% python3 -q
>>> import numpy as np
>>> np.set_printoptions(precision=2, suppress=True, linewidth=140)
>>> X = np.loadtxt("a.csv", delimiter=",")
>>> X
array([[ -1.45,   9.33,   8.72,   7.99, -12.12,   2.33,  22.11,  11.8 , -14.94,   1.98, -13.68],
       [ -0.83,   6.64,   7.62,   7.14,  -6.01,   0.2 ,  16.  ,  12.26, -13.39,   5.04,  -8.58],
       [ -0.74,   4.61,  10.34,   5.64,  -4.51,  -0.37,   8.42,  11.52,  -8.73,   4.16,  -3.47],
       [ -0.35,   6.58,   8.91,   8.64,  -2.61,  -1.5 ,  16.17,  16.78, -16.8 ,   9.52,  -6.99],
       [ -0.37,   3.68,  15.71,   7.46,   0.21,  -3.02,   4.19,  18.26, -10.45,   9.55,   1.67],
       [ -1.06,   7.65,  -1.31,   4.68, -10.58,   3.12,  21.98,   3.29, -11.93,  -0.96, -15.48],
       [ -0.35,   4.99,  -2.44,   3.78,  -4.6 ,   1.2 ,  16.  ,   3.83, -10.29,   1.96, -10.47],
       [ -0.64,   4.35,  13.23,   6.49,  -2.88,  -1.45,   6.34,  14.45,  -9.22,   6.18,  -1.26],
       [ -0.34,   3.05,  12.62,   5.64,  -1.2 ,  -1.74,   3.39,  13.4 ,  -7.37,   6.2 ,   0.75],
       [ -0.81,   6.31,   9.78,   7.23,  -5.58,  -0.12,  13.8 ,  13.42, -12.51,   5.34,  -6.82],
       [ -0.55,   7.55,   0.85,   6.95,  -6.  ,   0.86,  22.42,   9.74, -16.57,   5.21, -13.46],
       [  0.46,   2.75,  10.78,   7.55,   5.1 ,  -4.4 ,   5.42,  18.55, -13.21,  13.08,   1.78],
       [ -0.86,   5.05,  11.64,   6.16,  -5.05,  -0.39,   8.89,  12.62,  -9.14,   4.4 ,  -3.68],
       [ -0.37,   6.65,   5.42,   8.06,  -2.47,  -1.15,  18.01,  14.74, -17.07,   8.99,  -8.67],
       [ -1.2 ,  10.05,   9.23,  10.06,  -9.58,   0.88,  24.82,  16.5 , -19.66,   6.39, -14.01],
       [  0.09,   1.59,   3.41,   3.03,   1.3 ,  -1.46,   3.62,   6.75,  -5.66,   4.66,  -0.48],
       [ -0.67,   7.14,   6.39,   7.78,  -5.65,   0.01,  18.4 ,  13.13, -15.5 ,   6.2 ,  -9.85],
       [ -0.52,   5.78,  16.59,   9.47,  -1.62,  -2.75,   9.97,  21.29, -14.87,  10.96,  -1.75],
       [ -0.02,   2.91,   9.5 ,   5.85,   1.49,  -2.61,   5.13,  13.97,  -9.77,   8.68,   0.16],
       [ -0.16,   6.02,  15.79,  11.07,   1.54,  -4.26,  12.41,  24.8 , -19.11,  15.16,  -1.92],
       [ -1.13,   8.35,   9.65,   8.47,  -8.32,   0.5 ,  19.35,  14.52, -15.65,   5.2 , -10.57],
       [ -1.13,   7.02,  11.57,   7.54,  -7.8 ,   0.44,  14.26,  13.71, -12.31,   4.14,  -7.4 ],
       [ -0.78,   7.32,  14.24,   9.58,  -4.8 ,  -1.28,  15.  ,  19.38, -16.25,   8.98,  -6.01],
       [ -0.72,   4.76,  -0.68,   3.  ,  -6.76,   2.01,  13.78,   2.24,  -7.42,  -0.6 ,  -9.76],
       [ -0.28,   2.1 ,   8.83,   3.86,  -0.93,  -1.19,   2.39,   9.39,  -5.08,   4.18,   0.51],
       [ -0.35,   7.04,   7.67,   9.29,  -1.97,  -1.76,  18.58,  17.73, -18.96,  10.78,  -8.39],
       [ -0.25,   4.27,  18.82,   9.37,   1.55,  -4.25,   4.96,  23.19, -13.67,  13.02,   2.56],
       [ -1.08,   9.1 ,   1.1 ,   7.09, -10.29,   2.33,  25.45,   8.2 , -16.29,   2.25, -16.45],
       [ -0.79,   6.19,  13.26,   7.77,  -5.68,  -0.63,  11.98,  15.6 , -12.23,   6.06,  -4.93],
       [ -0.69,   2.85,   9.79,   3.56,  -4.17,   0.02,   2.8 ,   7.7 ,  -3.54,   1.44,  -0.69],
       [  0.45,   3.73,  10.95,   8.64,   5.03,  -4.67,   8.12,  20.41, -15.81,  14.58,   0.4 ],
       [ -0.18,   2.97,  12.91,   6.51,   1.43,  -3.03,   3.48,  16.18,  -9.51,   9.16,   1.95],
       [  0.28,   4.82,   8.15,   8.96,   3.43,  -3.76,  13.  ,  19.26, -17.82,  13.99,  -3.29],
       [ -0.44,   5.84,  17.48,  10.18,  -0.62,  -3.36,  10.19,  23.21, -16.22,  12.61,  -1.15],
       [  0.29,   1.6 ,   4.28,   3.73,   2.39,  -2.02,   3.87,   8.54,  -6.97,   6.41,   0.02]])
>>> Uu, sv, vt = np.linalg.svd(X, full_matrices=False)
>>> np.cumsum(sv ** 2) / np.sum(sv ** 2)
array([0.86, 0.98, 1.  , 1.  , 1.  , 1.  , 1.  , 1.  , 1.  , 1.  , 1.  ])
>>> np.allclose(Uu * sv @ vt, X)
True
>>> np.round(Uu.T @ X @ vt.T, 2) + 0
array([[169.54,   0.  ,   0.  ,   0.  ,   0.  ,   0.  ,   0.  ,   0.  ,   0.  ,   0.  ,   0.  ],
       [  0.  ,  65.19,   0.  ,   0.  ,   0.  ,   0.  ,   0.  ,   0.  ,   0.  ,   0.  ,   0.  ],
       [  0.  ,   0.  ,  24.05,   0.  ,   0.  ,   0.  ,   0.  ,   0.  ,   0.  ,   0.  ,   0.  ],
       [  0.  ,   0.  ,   0.  ,   0.38,   0.  ,   0.  ,   0.  ,   0.  ,   0.  ,   0.  ,   0.  ],
       [  0.  ,   0.  ,   0.  ,   0.  ,   0.34,   0.  ,   0.  ,   0.  ,   0.  ,   0.  ,   0.  ],
       [  0.  ,   0.  ,   0.  ,   0.  ,   0.  ,   0.29,   0.  ,   0.  ,   0.  ,   0.  ,   0.  ],
       [  0.  ,   0.  ,   0.  ,   0.  ,   0.  ,   0.  ,   0.27,   0.  ,   0.  ,   0.  ,   0.  ],
       [  0.  ,   0.  ,   0.  ,   0.  ,   0.  ,   0.  ,   0.  ,   0.25,   0.  ,   0.  ,   0.  ],
       [  0.  ,   0.  ,   0.  ,   0.  ,   0.  ,   0.  ,   0.  ,   0.  ,   0.22,   0.  ,   0.  ],
       [  0.  ,   0.  ,   0.  ,   0.  ,   0.  ,   0.  ,   0.  ,   0.  ,   0.  ,   0.2 ,   0.  ],
       [  0.  ,   0.  ,   0.  ,   0.  ,   0.  ,   0.  ,   0.  ,   0.  ,   0.  ,   0.  ,   0.18]])
>>> round(np.sqrt((sv ** 2).sum()), 2), np.round(np.linalg.norm(X), 2)
(np.float64(183.23), np.float64(183.23))
>>> sv
array([169.54,  65.19,  24.05,   0.38,   0.34,   0.29,   0.27,   0.25,   0.22,   0.2 ,   0.18])
>>> O, vecs = np.linalg.qr(X[:, :8])[0], np.linalg.qr(X[:, 8:])[0]
>>> sv = np.linalg.svd(O.T @ vecs, compute_uv=False)
>>> round(float(np.linalg.norm(O @ O.T - vecs @ vecs.T, 2)), 2)
1.0
>>> sv
array([1.  , 1.  , 0.99])
>>> x = np.array([3, -3, -2, 1, -2, -2, 2, -2, 1, 2, 2])
>>> rhs = X @ x
>>> c, lr = np.zeros(11), 1 / np.linalg.norm(X, 2) ** 2
>>> for i in range(25):
...     c -= lr * X.T @ (X @ c - rhs)
...     if i % 5 == 0: print(i, round(np.linalg.norm(X @ c - rhs), 2))
... 
0 58.13
5 42.49
10 35.8
15 31.75
20 28.55
>>> c
array([ 0.06, -0.23, -1.11, -0.36,  0.3 ,  0.06, -0.08, -0.88,  0.31, -0.23, -0.11])
>>> data = np.load("run3.npy")
>>> data
array([[1, 1, 0, 0],
       [1, 3, 0, 0],
       [0, 0, 1, 1],
       [0, 0, 1, 3]])
>>> w, vecs = np.linalg.eigh(data)
>>> x = np.array([-5, 7, -9, 7])
>>> np.linalg.eigvalsh(data[1:, 1:])
array([0.59, 3.  , 3.41])
>>> np.abs(data).sum(axis=1).max(), round(float(np.abs(w).max()), 2)
(np.int64(4), 3.41)
>>> x @ data @ x
np.int64(204)
>>> vecs * np.abs(w) @ vecs.T
array([[1., 1., 0., 0.],
       [1., 3., 0., 0.],
       [0., 0., 1., 1.],
       [0., 0., 1., 3.]])
>>> vecs * np.maximum(w, 0) @ vecs.T
array([[1., 1., 0., 0.],
       [1., 3., 0., 0.],
       [0., 0., 1., 1.],
       [0., 0., 1., 3.]])
>>> x @ data @ x / (x @ x), round(float(w[0]), 2), round(w[-1], 2)
(np.float64(1.0), 0.59, np.float64(3.41))
